$ python3 -q
>>> import numpy as np
>>> np.set_printoptions(precision=3, suppress=True, linewidth=160, sign=" ")
>>> def rnd(a):
...     return np.round(a, 3) + 0
... 
>>> A = np.array([[-0.2, 1.3, -2.1], [0.3, 1.5, 0.1]])
>>> A
array([[-0.2,  1.3, -2.1],
       [ 0.3,  1.5,  0.1]])
>>> rnd(np.linalg.norm(A, axis=1))
array([ 2.478,  1.533])
>>> rnd(np.linalg.norm(A, axis=0))
array([ 0.361,  1.985,  2.102])
>>> np.linalg.norm(A, axis=1).argmax()
np.int64(0)
>>> rnd(A[0] @ A[1])
np.float64(1.68)
>>> rnd(np.linalg.norm(A, 2))
np.float64(2.603)
>>> th = np.radians(60)
>>> Rm = np.eye(3)
>>> Rm[1, 1] = Rm[0, 0] = np.cos(th)
>>> Rm[1, 0], Rm[0, 1] = -np.sin(th), np.sin(th)
>>> rnd(Rm)
array([[ 0.5  ,  0.866,  0.   ],
       [-0.866,  0.5  ,  0.   ],
       [ 0.   ,  0.   ,  1.   ]])
>>> A2 = A @ Rm.T
>>> rnd(np.linalg.det(Rm)), np.trace(Rm)
(np.float64(1.0), np.float64(2.0))
>>> rnd(A2)
array([[ 1.026,  0.823, -2.1  ],
       [ 1.449,  0.49 ,  0.1  ]])
>>> np.allclose(np.linalg.norm(A, axis=1), np.linalg.norm(A2, axis=1))
True
>>> rnd(np.abs(A2 - A).max(axis=0))
array([ 1.226,  1.01 ,  0.   ])
>>> cov = A2.T @ A2
>>> rnd(cov)
array([[ 3.152,  1.555, -2.009],
       [ 1.555,  0.918, -1.68 ],
       [-2.009, -1.68 ,  4.42 ]])
>>> np.linalg.matrix_rank(cov)
np.int64(2)
>>> data = np.tril(np.array([[0, 0, 0, 1], [0, 0, 2, 1], [0, 2, 0, 0], [0, 0, 0, 0]]), -1) + np.eye(4, dtype=int)
>>> data
array([[ 1,  0,  0,  0],
       [ 0,  1,  0,  0],
       [ 0,  2,  1,  0],
       [ 0,  0,  0,  1]])
>>> A2 = np.array([[-2, 0, 0], [-3, 4, 3], [-9, 0, 6]])
>>> A @ A2
array([[15.4,  5.2, -8.7],
       [-6. ,  6. ,  5.1]])
>>> rnd(np.einsum("ij->j", A))
array([ 0.1,  2.8, -2. ])
>>> np.einsum("ik,kj->ij", A, A2)
array([[15.4,  5.2, -8.7],
       [-6. ,  6. ,  5.1]])
>>> arr = np.loadtxt("w.csv", delimiter=",")
>>> arr
array([[-3.,  0., -2., -3.],
       [-1.,  2.,  0., -1.],
       [-3.,  0., -2., -3.]])
>>> U, s, Vh = np.linalg.svd(arr)
>>> V = Vh[:(s > 1e-8).sum()]
>>> rng = np.random.default_rng(282971)
>>> x0 = arr[1] + 5 * arr[2] + rng.integers(2) * np.eye(4)[0]
>>> x0
array([-15.,   2., -10., -16.])
>>> rnd(np.linalg.norm(x0 - V.T @ V @ x0))
np.float64(0.764)
>>> rnd(V.T @ V)
array([[ 0.417, -0.083,  0.25 ,  0.417],
       [-0.083,  0.917,  0.25 , -0.083],
       [ 0.25 ,  0.25 ,  0.25 ,  0.25 ],
       [ 0.417, -0.083,  0.25 ,  0.417]])
>>> np.allclose(V.T @ V @ x0, x0)
False
>>> U, s, Vh = np.linalg.svd(arr)
>>> np.argmax(s[:-1] / (s[1:] + 1e-6)) + 1
np.int64(2)
>>> rnd(s)
array([ 6.768,  2.047,  0.   ])
>>> A2 = U[:, :2] @ np.diag(s[:2]) @ Vh[:2]
>>> np.linalg.matrix_rank(arr, rtol=0.05)
np.int64(2)
>>> rnd(np.abs(arr - A2).max())
np.float64(0.0)
>>> rnd(np.linalg.norm(arr - A2, 2)), rnd(s[2])
(np.float64(0.0), np.float64(0.0))
>>> A2 = arr[0, 0] * arr[1:] - np.outer(arr[1:, 0], arr[0])
>>> A2
array([[ 0., -6., -2.,  0.],
       [ 0.,  0.,  0.,  0.]])
>>> np.linalg.matrix_rank(A2), np.linalg.matrix_rank(arr)
(np.int64(1), np.int64(2))
>>> rnd(arr[:, 0] / arr[0, 0])
array([ 1.   ,  0.333,  1.   ])
>>> E = np.array([[5.0, 1.0, 1.0, 1.0],
...     [1.0, 5.0, 1.0, 1.0],
...     [1.0, 1.0, 5.0, 1.0],
...     [1.0, 1.0, 1.0, 5.0]])
>>> E @ (-1.0) ** np.arange(4)
array([ 4., -4.,  4., -4.])
>>> low = np.linalg.cholesky(E)
>>> rnd(low @ low.T)
array([[ 5.,  1.,  1.,  1.],
       [ 1.,  5.,  1.,  1.],
       [ 1.,  1.,  5.,  1.],
       [ 1.,  1.,  1.,  5.]])
>>> np.linalg.eigvalsh(E).min() > 0
np.True_
>>> x0 = np.ones(4)
>>> for _ in range(4):
...     x0 = E @ x0
...     x0 /= np.linalg.norm(x0)
...     print(round(x0 @ E @ x0, 3))
... 
8.0
8.0
8.0
8.0
>>> rnd(np.linalg.eigvalsh(E)[-1])
np.float64(8.0)
>>> x0
array([ 0.5,  0.5,  0.5,  0.5])
>>> F = np.array([[5.0, 1.0, 1.0], [1.0, 5.0, 1.0], [1.0, 1.0, 5.0]])
>>> rnd(np.linalg.det(F.T))
np.float64(112.0)
>>> np.einsum("ii->", F)
np.float64(15.0)
>>> mat = np.loadtxt("run16.csv", delimiter=",")
>>> mat
array([[  0.993,  -0.547,  -1.497],
       [ -0.047,   0.872,  -0.516],
       [  0.465,   1.23 ,   0.907],
       [ -0.828,  -1.668,   0.086],
       [  1.74 ,   2.472,   0.652],
       [  0.295,  -0.11 ,  -0.683],
       [  0.607,  -0.561,   0.195],
       [  1.655,   0.477,  -1.822],
       [ -1.055,  -1.095,   0.067],
       [  2.522,   3.742,  -3.72 ],
       [  0.313,   1.523,   2.725],
       [ -0.674,  -1.583,   2.117],
       [  1.647,   1.162,  -0.952],
       [  0.175,  -0.299,   1.934],
       [ -0.546,  -0.421,  -0.427],
       [  0.79 ,   2.407,  -0.454],
       [ -2.361, -11.704,  -3.258]])
>>> labels = mat[:, 0] > np.median(mat[:, 0])
>>> u = mat[labels].mean(axis=0) - mat[~labels].mean(axis=0)
>>> rnd(u)
array([ 1.828,  2.907, -1.064])
>>> np.argsort(-np.abs(u).round(6), kind="stable")
array([ 1,  0,  2])
>>> hat = mat @ np.linalg.solve(mat.T @ mat, mat.T)
>>> np.linalg.matrix_rank(np.eye(17) - hat)
np.int64(14)
>>> rnd(hat @ mat[:, 1])
array([ -0.547,   0.872,   1.23 ,  -1.668,   2.472,  -0.11 ,  -0.561,   0.477,  -1.095,   3.742,   1.523,  -1.583,   1.162,  -0.299,  -0.421,   2.407, -11.704])
>>> Xc = (mat - mat.mean(axis=0)) / mat.std(axis=0)
>>> Xc.std(axis=0)
array([ 1.,  1.,  1.])
>>> np.argwhere(np.abs(Xc) > 2)
array([[  9,   2],
       [ 16,   0],
       [ 16,   1]])
>>> c = np.linalg.lstsq(np.delete(Xc, 0, axis=1), Xc[:, 0])[0]
>>> rnd(c)
array([ 0.896, -0.383])
>>> np.abs(c).argmax()
np.int64(0)
>>> Xc = mat - mat.mean(axis=0)
>>> U, s, Vh = np.linalg.svd(Xc, full_matrices=False)
>>> np.searchsorted(np.cumsum(s ** 2) / (s ** 2).sum(), 0.9) + 1
np.int64(2)
>>> np.abs(Vh[0]).argmax()
np.int64(1)
>>> rnd(Xc.mean(axis=0))
array([ 0.,  0.,  0.])
>>> rnd(np.abs(Vh[-1]))
array([ 0.91 ,  0.31 ,  0.276])
>>> rnd((s ** 2).sum() ** 2 / (s ** 4).sum())
np.float64(1.521)
>>> rnd(s)
array([ 13.93 ,   6.939,   2.106])
>>> th = np.sort(rng.uniform(-2, 2, 11))
>>> M = np.c_[th, th ** 2, th ** 3] @ np.array([[0, 2, 2], [1, 2, 2], [3, 0, 2]])
>>> rnd(M)
array([[-19.199,   3.849, -11.55 ],
       [ -8.949,   1.746,  -5.842],
       [ -1.096,  -0.262,  -1.469],
       [ -0.805,  -0.346,  -1.286],
       [  0.014,  -0.279,  -0.289],
       [  0.01 ,   0.193,   0.194],
       [  1.388,   2.269,   2.889],
       [  1.958,   2.723,   3.634],
       [ 10.652,   6.89 ,  12.643],
       [ 16.957,   8.977,  18.408],
       [ 21.179,  10.204,  22.13 ]])
>>> A2 = M + rng.integers(-2, 3, (11, 2)) @ rng.integers(-2, 3, (2, 3))
>>> rnd(A2)
array([[-13.199,   6.849, -13.55 ],
       [ -6.949,   2.746,  -5.842],
       [ -7.096,  -3.262,  -0.469],
       [ -0.805,  -0.346,  -0.286],
       [  0.014,  -0.279,   0.711],
       [ -3.99 ,  -1.807,   2.194],
       [  5.388,   4.269,   2.889],
       [  5.958,   4.723,   3.634],
       [ 12.652,   7.89 ,  13.643],
       [ 12.957,   6.977,  18.408],
       [ 17.179,   8.204,  23.13 ]])
>>> np.abs(A2 - M).sum(axis=1)
array([ 11.,   3.,  10.,   1.,   1.,   8.,   6.,   6.,   4.,   6.,   7.])
>>> rnd(np.linalg.svd(A2 - M, compute_uv=False))
array([ 14.321,   2.81 ,   0.   ])
>>> A2 - M
array([[ 6.,  3., -2.],
       [ 2.,  1.,  0.],
       [-6., -3.,  1.],
       [ 0.,  0.,  1.],
       [ 0.,  0.,  1.],
       [-4., -2.,  2.],
       [ 4.,  2.,  0.],
       [ 4.,  2.,  0.],
       [ 2.,  1.,  1.],
       [-4., -2.,  0.],
       [-4., -2.,  1.]])
>>> np.linalg.matrix_rank(A2 - M, tol=1e-8)
np.int64(2)
>>> def softmax(z):
...     e = np.exp(z - z.max(axis=-1, keepdims=True))
...     return e / e.sum(axis=-1, keepdims=True)
... 
>>> rnd(softmax(10 * A[1]))
array([ 0.,  1.,  0.])
>>> S = A @ A.T / np.sqrt(3)
>>> rnd(softmax(S))
array([[ 0.929,  0.071],
       [ 0.404,  0.596]])
>>> rnd(softmax(S)[1] @ A)
array([ 0.098,  1.419, -0.79 ])
>>> feats = np.load("block6.npy")
>>> feats
array([[ 0,  3,  2,  3],
       [ 0,  1,  0,  3],
       [ 1,  0,  0,  2],
       [ 3,  2,  3,  1]])
>>> U, s, Vh = np.linalg.svd(feats)
>>> np.argmax(s[:-1] / (s[1:] + 1e-6)) + 1
np.int64(3)
>>> A2 = U[:, :3] @ np.diag(s[:3]) @ Vh[:3]
>>> rnd(np.linalg.norm(feats - A2, 2)), rnd(s[3])
(np.float64(0.089), np.float64(0.089))
>>> rnd(np.abs(feats - A2).max())
np.float64(0.041)
